% python3 -q
>>> import numpy as np
>>> np.set_printoptions(precision=1, suppress=True, linewidth=120)
>>> W0 = np.loadtxt("a.csv", delimiter=",")
>>> print(W0.round(1) + 0)
[[ 0.7 -0.2 -0.1  0.4  0.  -0.1  0.1  0.1]
 [-0.2  0.5  0.2  0.1 -0.1 -0.2 -0.3  0.2]
 [-0.1  0.2  0.8  0.2  0.   0.1  0.3  0. ]
 [ 0.4  0.1  0.2  0.6  0.   0.  -0.2 -0.1]
 [ 0.  -0.1  0.   0.   1.   0.   0.   0. ]
 [-0.1 -0.2  0.1  0.   0.   0.9 -0.1  0.1]
 [ 0.1 -0.3  0.3 -0.2  0.  -0.1  0.6  0. ]
 [ 0.1  0.2  0.  -0.1  0.   0.1  0.   0.9]]
>>> T = np.stack([W0, -2 * W0, W0[::-1]])
>>> print(np.linalg.matrix_rank(T.reshape(3, -1)))
2
>>> print((T @ W0.T).shape)
(3, 8, 8)
>>> print(np.einsum("bij,cij->bc", T, T))
[[  6.  -12.   -0.2]
 [-12.   24.    0.3]
 [ -0.2   0.3   6. ]]
>>> print(np.linalg.norm(T, axis=(1, 2)))
[2.4 4.9 2.4]
>>> print(np.round(np.linalg.det(T), 1) + 0)
[0. 0. 0.]
>>> print(np.round(T.sum(axis=0), 1) + 0)
[[-0.5  0.4  0.1 -0.5  0.1  0.1 -0.1  0.8]
 [ 0.3 -0.8  0.1 -0.3  0.   0.1  0.9 -0.1]
 [ 0.1 -0.4 -0.7 -0.2  0.   0.9 -0.4  0. ]
 [-0.4 -0.2 -0.2 -0.6  1.  -0.1  0.2  0.1]
 [ 0.4  0.2  0.2  0.6 -1.   0.1 -0.2 -0.1]
 [-0.1  0.4  0.7  0.2  0.  -0.9  0.4  0. ]
 [-0.3  0.8 -0.1  0.3  0.  -0.1 -0.9  0.1]
 [ 0.5 -0.4 -0.1  0.5 -0.1 -0.1  0.1 -0.8]]
>>> Uu, sigma, vt = np.linalg.svd(W0)
>>> evecs = vt[:(sigma > 1e-8).sum()]
>>> rng = np.random.default_rng(956248)
>>> x = W0[5] + -1 * W0[1] + rng.integers(2) * np.eye(8)[5]
>>> print(x.round(1) + 0)
[ 0.1 -0.7 -0.1 -0.1  0.   2.1  0.2 -0.1]
>>> print(np.diag(evecs.T @ evecs))
[0.7 0.5 0.8 0.6 1.  0.9 0.6 0.9]
>>> print(np.allclose(evecs.T @ evecs @ x, x))
False
>>> print(np.round(evecs.T @ evecs, 1) + 0)
[[ 0.7 -0.2 -0.1  0.4  0.  -0.1  0.1  0.1]
 [-0.2  0.5  0.2  0.1 -0.1 -0.2 -0.3  0.2]
 [-0.1  0.2  0.8  0.2  0.   0.1  0.3  0. ]
 [ 0.4  0.1  0.2  0.6  0.   0.  -0.2 -0.1]
 [ 0.  -0.1  0.   0.   1.   0.   0.   0. ]
 [-0.1 -0.2  0.1  0.   0.   0.9 -0.1  0.1]
 [ 0.1 -0.3  0.3 -0.2  0.  -0.1  0.6  0. ]
 [ 0.1  0.2  0.  -0.1  0.   0.1  0.   0.9]]
>>> print(np.round((W0 + W0.T) / 2, 1) + 0)
[[ 0.7 -0.2 -0.1  0.4  0.  -0.1  0.1  0.1]
 [-0.2  0.5  0.2  0.1 -0.1 -0.2 -0.3  0.2]
 [-0.1  0.2  0.8  0.2  0.   0.1  0.3  0. ]
 [ 0.4  0.1  0.2  0.6  0.   0.  -0.2 -0.1]
 [ 0.  -0.1  0.   0.   1.   0.   0.   0. ]
 [-0.1 -0.2  0.1  0.   0.   0.9 -0.1  0.1]
 [ 0.1 -0.3  0.3 -0.2  0.  -0.1  0.6  0. ]
 [ 0.1  0.2  0.  -0.1  0.   0.1  0.   0.9]]
>>> np.linalg.determinant(W0)
Traceback (most recent call last):
  File "<python-input-20>", line 1, in <module>
    np.linalg.determinant(W0)
    ^^^^^^^^^^^^^^^^^^^^^
AttributeError: module 'numpy.linalg' has no attribute 'determinant'
>>> assert W0 == W0.T
Traceback (most recent call last):
  File "<python-input-21>", line 1, in <module>
    assert W0 == W0.T
           ^^^^^^^^^^
ValueError: The truth value of an array with more than one element is ambiguous. Use a.any() or a.all()
>>> print(round(float(np.linalg.det(W0)), 1))
-0.0
>>> print(np.trace(W0))
6.0
>>> print(np.allclose(W0, W0.T))
True
